In [1]: import numpy as np

In [2]: from numpy import linalg as LA

In [3]: np.set_printoptions(suppress=True, linewidth=140)

In [4]: K = np.load("run12.npy")

In [5]: K
Out[5]: 
array([[0, 0, 1, 1, 0, 0, 0],
       [0, 0, 1, 1, 0, 0, 1],
       [1, 1, 0, 0, 1, 1, 1],
       [1, 1, 0, 0, 0, 1, 0],
       [0, 0, 1, 0, 0, 0, 0],
       [0, 0, 1, 1, 0, 0, 1],
       [0, 1, 1, 0, 0, 1, 0]])

In [6]: # rows 1 and 5 are equal

In [7]: B = np.array([[2, 2, 1],
   ...:     [-1, 2, 3],
   ...:     [0, 2, 2],
   ...:     [-3, 1, 0],
   ...:     [-1, -3, -3],
   ...:     [0, 0, -3],
   ...:     [-2, -3, 1]])

In [8]: LA.matrix_rank(np.vstack([K, B.T]))
Out[8]: np.int64(7)

In [9]: np.einsum("ik,kj->ij", K, B)
Out[9]: 
array([[-3,  3,  2],
       [-5,  0,  3],
       [-2, -2, -1],
       [ 1,  4,  1],
       [ 0,  2,  2],
       [-5,  0,  3],
       [-1,  4,  2]])

In [10]: np.einsum("ij->j", K)
Out[10]: array([2, 3, 5, 3, 1, 3, 3])

In [11]: np.vstack([K, B.T]).shape
Out[11]: (10, 7)

In [12]: np.einsum("ij,ij->", K, B)
ValueError: operands could not be broadcast together with remapped shapes [original->remapped]: (7,7)->(7,7) (7,3)->(7,3) 


In [13]: LA.matrix_rank(K @ B)
Out[13]: np.int64(3)

In [14]: B @ K
ValueError: matmul: Input operand 1 has a mismatch in its core dimension 0, with gufunc signature (n?,k),(k,m?)->(n?,m?) (size 7 is different from 3)


In [15]: feats = np.load("w.npy")

In [16]: feats
Out[16]: 
array([[ 2, -1,  2],
       [-1, -2,  0],
       [-2, -1,  2],
       [-2, -2, -2],
       [ 2,  1,  1],
       [-2, -1, -1],
       [ 4,  3,  2]])

In [17]: vec = np.array([9, 8, -8])

In [18]: rhs = feats @ vec

In [19]: c, lr = np.zeros(3), 1 / LA.norm(feats, 2) ** 2

In [20]: for i in range(20):
    ...:     c -= lr * feats.T @ (feats @ c - rhs)
    ...:     if i % 5 == 0: print(i, round(LA.norm(feats @ c - rhs), 2))
    ...: 
0 32.71
5 11.8
10 4.71
15 2.28

In [21]: np.round(LA.cond(feats), 2)
Out[21]: np.float64(3.61)

In [22]: m1 = np.load("dump.npy")

In [23]: m1
Out[23]: 
array([[ 8,  3,  9,  7,  3,  9,  0,  9,  1],
       [ 0,  1,  5,  5,  3,  3,  4,  1,  5],
       [ 0,  7,  2,  6,  6,  2,  0,  9,  4],
       [ 1,  1,  8,  6,  9,  6,  2,  4,  5],
       [ 9,  8,  2,  1,  9,  8,  3,  2,  8],
       [ 8,  5,  1,  2,  3,  8,  3,  4,  7],
       [ 3,  0,  6,  2,  5,  1,  1,  2,  6],
       [ 6,  3,  3,  7,  5,  8,  0,  1,  9],
       [ 8,  7, 29, 27, 15, 21, 16, 13, 21]])

In [24]: # rows and columns are dependent

In [25]: U, sigma, vt = LA.svd(m1)

In [26]: np.argmax(sigma[:-1] / (sigma[1:] + 1e-6)) + 1
Out[26]: np.int64(8)

In [27]: sigma.round(2) + 0
Out[27]: array([67.61, 17.4 , 11.34,  9.72,  6.84,  5.51,  4.01,  2.12,  0.  ])

In [28]: B = U[:, :8] @ np.diag(sigma[:8]) @ vt[:8]

In [29]: B.round(2) + 0
Out[29]: 
array([[ 8.,  3.,  9.,  7.,  3.,  9.,  0.,  9.,  1.],
       [ 0.,  1.,  5.,  5.,  3.,  3.,  4.,  1.,  5.],
       [ 0.,  7.,  2.,  6.,  6.,  2.,  0.,  9.,  4.],
       [ 1.,  1.,  8.,  6.,  9.,  6.,  2.,  4.,  5.],
       [ 9.,  8.,  2.,  1.,  9.,  8.,  3.,  2.,  8.],
       [ 8.,  5.,  1.,  2.,  3.,  8.,  3.,  4.,  7.],
       [ 3.,  0.,  6.,  2.,  5.,  1.,  1.,  2.,  6.],
       [ 6.,  3.,  3.,  7.,  5.,  8.,  0.,  1.,  9.],
       [ 8.,  7., 29., 27., 15., 21., 16., 13., 21.]])

In [30]: round(LA.norm(m1 - B, 2), 2), np.round(sigma[8], 2)
Out[30]: (np.float64(0.0), np.float64(0.0))

In [31]: round(float(LA.norm(m1 - B) / LA.norm(m1)), 2)
Out[31]: 0.0
